In [1]: import numpy as np

In [2]: np.set_printoptions(precision=2, suppress=True, linewidth=100, sign=" ")

In [3]: tidy = lambda a: np.round(a, 2) + 0

In [4]: out = np.array([[2, 1, 2, -3, 1, 2, -1, 1, -2, 2, 3, 0],
   ...:     [2, -1, 3, 1, 3, 2, -1, 1, 3, -3, -3, -2],
   ...:     [3, 2, 1, 0, 2, 1, -3, 0, 0, 3, 2, 3],
   ...:     [0, 0, -3, -2, 1, -2, 2, -1, 1, 3, -1, 0],
   ...:     [0, 0, 3, 3, 2, -1, -2, 1, 1, 0, -2, 1],
   ...:     [3, 1, -1, 0, 3, -1, -2, 1, 3, 3, 1, 2],
   ...:     [-1, 2, -3, -2, 3, -3, 2, -2, 2, -2, 3, 1],
   ...:     [-2, -2, -3, 0, -2, 2, 1, -1, -2, -2, -1, -2],
   ...:     [1, -2, -3, 3, 3, 3, 0, 1, 2, -2, 0, 0],
   ...:     [-1, 0, -2, -3, -2, 3, 0, -2, -2, -1, 1, 1],
   ...:     [-2, -1, -1, 2, 0, 0, -1, 1, 0, 3, -3, 0],
   ...:     [-2, -3, 0, 3, -3, -3, 0, 3, 0, 0, -2, 2]])

In [5]: X = np.triu(out, 1)

In [6]: X
Out[6]: 
array([[ 0,  1,  2, -3,  1,  2, -1,  1, -2,  2,  3,  0],
       [ 0,  0,  3,  1,  3,  2, -1,  1,  3, -3, -3, -2],
       [ 0,  0,  0,  0,  2,  1, -3,  0,  0,  3,  2,  3],
       [ 0,  0,  0,  0,  1, -2,  2, -1,  1,  3, -1,  0],
       [ 0,  0,  0,  0,  0, -1, -2,  1,  1,  0, -2,  1],
       [ 0,  0,  0,  0,  0,  0, -2,  1,  3,  3,  1,  2],
       [ 0,  0,  0,  0,  0,  0,  0, -2,  2, -2,  3,  1],
       [ 0,  0,  0,  0,  0,  0,  0,  0, -2, -2, -1, -2],
       [ 0,  0,  0,  0,  0,  0,  0,  0,  0, -2,  0,  0],
       [ 0,  0,  0,  0,  0,  0,  0,  0,  0,  0,  1,  1],
       [ 0,  0,  0,  0,  0,  0,  0,  0,  0,  0,  0,  0],
       [ 0,  0,  0,  0,  0,  0,  0,  0,  0,  0,  0,  0]])

In [7]: # rows 10 and 11 are equal

In [8]: np.linalg.cond(X) > 100
Out[8]: np.True_

In [9]: np.argsort(-np.linalg.norm(X, axis=0).round(6), kind="stable")[:3]
Out[9]: array([  9,  10,   8])

In [10]: tidy(np.linalg.norm(X, 2) / np.linalg.norm(X))
Out[10]: np.float64(0.61)

In [11]: [round(float(x), 2) for x in np.linalg.svd(X, compute_uv=False)[:3]]
Out[11]: [9.28, 7.17, 6.32]

In [12]: Uu, s, Vt = np.linalg.svd(X)

In [13]: tidy(s)
Out[13]: array([ 9.28,  7.17,  6.32,  5.29,  4.02,  2.53,  1.7 ,  1.04,  0.41,  0.22,  0.  ,  0.  ])

In [14]: out = Uu[:, :10] @ np.diag(s[:10]) @ Vt[:10]

In [15]: np.linalg.matrix_rank(out)
Out[15]: np.int64(10)

In [16]: tidy(out)
Out[16]: 
array([[ 0.,  1.,  2., -3.,  1.,  2., -1.,  1., -2.,  2.,  3.,  0.],
       [ 0.,  0.,  3.,  1.,  3.,  2., -1.,  1.,  3., -3., -3., -2.],
       [ 0.,  0.,  0.,  0.,  2.,  1., -3.,  0.,  0.,  3.,  2.,  3.],
       [ 0.,  0.,  0.,  0.,  1., -2.,  2., -1.,  1.,  3., -1.,  0.],
       [ 0.,  0.,  0.,  0.,  0., -1., -2.,  1.,  1.,  0., -2.,  1.],
       [ 0.,  0.,  0.,  0.,  0.,  0., -2.,  1.,  3.,  3.,  1.,  2.],
       [ 0.,  0.,  0.,  0.,  0.,  0.,  0., -2.,  2., -2.,  3.,  1.],
       [ 0.,  0.,  0.,  0.,  0.,  0.,  0.,  0., -2., -2., -1., -2.],
       [ 0.,  0.,  0.,  0.,  0.,  0.,  0.,  0.,  0., -2.,  0.,  0.],
       [ 0.,  0.,  0.,  0.,  0.,  0.,  0.,  0.,  0.,  0.,  1.,  1.],
       [ 0.,  0.,  0.,  0.,  0.,  0.,  0.,  0.,  0.,  0.,  0.,  0.],
       [ 0.,  0.,  0.,  0.,  0.,  0.,  0.,  0.,  0.,  0.,  0.,  0.]])

In [17]: tidy(np.linalg.norm(X - out) / np.linalg.norm(X))
Out[17]: np.float64(0.0)

In [18]: np.linalg.matrix_rank(X, rtol=0.05)
Out[18]: np.int64(8)

In [19]: tidy(np.abs(X - out).max())
Out[19]: np.float64(0.0)

In [20]: rng = np.random.default_rng(108839)

In [21]: labels = rng.permutation(12)

In [22]: labels
Out[22]: array([  2,   9,  10,   0,   5,   4,   7,  11,   6,   3,   1,   8])

In [23]: out = X[labels][:, labels]

In [24]: np.diag(out)
Out[24]: array([ 0,  0,  0,  0,  0,  0,  0,  0,  0,  0,  0,  0])

In [25]: tidy(np.linalg.det(out)), tidy(np.linalg.det(X[labels]))
Out[25]: (np.float64(0.0), np.float64(0.0))

In [26]: out
Out[26]: 
array([[ 0,  3,  2,  0,  1,  2,  0,  3, -3,  0,  0,  0],
       [ 0,  0,  1,  0,  0,  0,  0,  1,  0,  0,  0,  0],
       [ 0,  0,  0,  0,  0,  0,  0,  0,  0,  0,  0,  0],
       [ 2,  2,  3,  0,  2,  1,  1,  0, -1, -3,  1, -2],
       [ 0,  3,  1,  0,  0,  0,  1,  2, -2,  0,  0,  3],
       [ 0,  0, -2,  0, -1,  0,  1,  1, -2,  0,  0,  1],
       [ 0, -2, -1,  0,  0,  0,  0, -2,  0,  0,  0, -2],
       [ 0,  0,  0,  0,  0,  0,  0,  0,  0,  0,  0,  0],
       [ 0, -2,  3,  0,  0,  0, -2,  1,  0,  0,  0,  2],
       [ 0,  3, -1,  0, -2,  1, -1,  0,  2,  0,  0,  1],
       [ 3, -3, -3,  0,  2,  3,  1, -2, -1,  1,  0,  3],
       [ 0, -2,  0,  0,  0,  0,  0,  0,  0,  0,  0,  0]])

In [27]: Uu, s, Vt = np.linalg.svd(out, full_matrices=False)

In [28]: tidy(s / s[0])
Out[28]: array([ 1.  ,  0.77,  0.68,  0.57,  0.43,  0.27,  0.18,  0.11,  0.04,  0.02,  0.  ,  0.  ])

In [29]: np.allclose(Uu * s @ Vt, out)
Out[29]: True

In [30]: tidy(np.cumsum(s ** 2) / np.sum(s ** 2))
Out[30]: array([ 0.37,  0.59,  0.76,  0.88,  0.95,  0.98,  0.99,  1.  ,  1.  ,  1.  ,  1.  ,  1.  ])

In [31]: tidy(Uu.T @ out @ Vt.T)
Out[31]: 
array([[ 9.28,  0.  ,  0.  ,  0.  ,  0.  ,  0.  ,  0.  ,  0.  ,  0.  ,  0.  ,  0.  ,  0.  ],
       [ 0.  ,  7.17,  0.  ,  0.  ,  0.  ,  0.  ,  0.  ,  0.  ,  0.  ,  0.  ,  0.  ,  0.  ],
       [ 0.  ,  0.  ,  6.32,  0.  ,  0.  ,  0.  ,  0.  ,  0.  ,  0.  ,  0.  ,  0.  ,  0.  ],
       [ 0.  ,  0.  ,  0.  ,  5.29,  0.  ,  0.  ,  0.  ,  0.  ,  0.  ,  0.  ,  0.  ,  0.  ],
       [ 0.  ,  0.  ,  0.  ,  0.  ,  4.02,  0.  ,  0.  ,  0.  ,  0.  ,  0.  ,  0.  ,  0.  ],
       [ 0.  ,  0.  ,  0.  ,  0.  ,  0.  ,  2.53,  0.  ,  0.  ,  0.  ,  0.  ,  0.  ,  0.  ],
       [ 0.  ,  0.  ,  0.  ,  0.  ,  0.  ,  0.  ,  1.7 ,  0.  ,  0.  ,  0.  ,  0.  ,  0.  ],
       [ 0.  ,  0.  ,  0.  ,  0.  ,  0.  ,  0.  ,  0.  ,  1.04,  0.  ,  0.  ,  0.  ,  0.  ],
       [ 0.  ,  0.  ,  0.  ,  0.  ,  0.  ,  0.  ,  0.  ,  0.  ,  0.41,  0.  ,  0.  ,  0.  ],
       [ 0.  ,  0.  ,  0.  ,  0.  ,  0.  ,  0.  ,  0.  ,  0.  ,  0.  ,  0.22,  0.  ,  0.  ],
       [ 0.  ,  0.  ,  0.  ,  0.  ,  0.  ,  0.  ,  0.  ,  0.  ,  0.  ,  0.  ,  0.  ,  0.  ],
       [ 0.  ,  0.  ,  0.  ,  0.  ,  0.  ,  0.  ,  0.  ,  0.  ,  0.  ,  0.  ,  0.  ,  0.  ]])
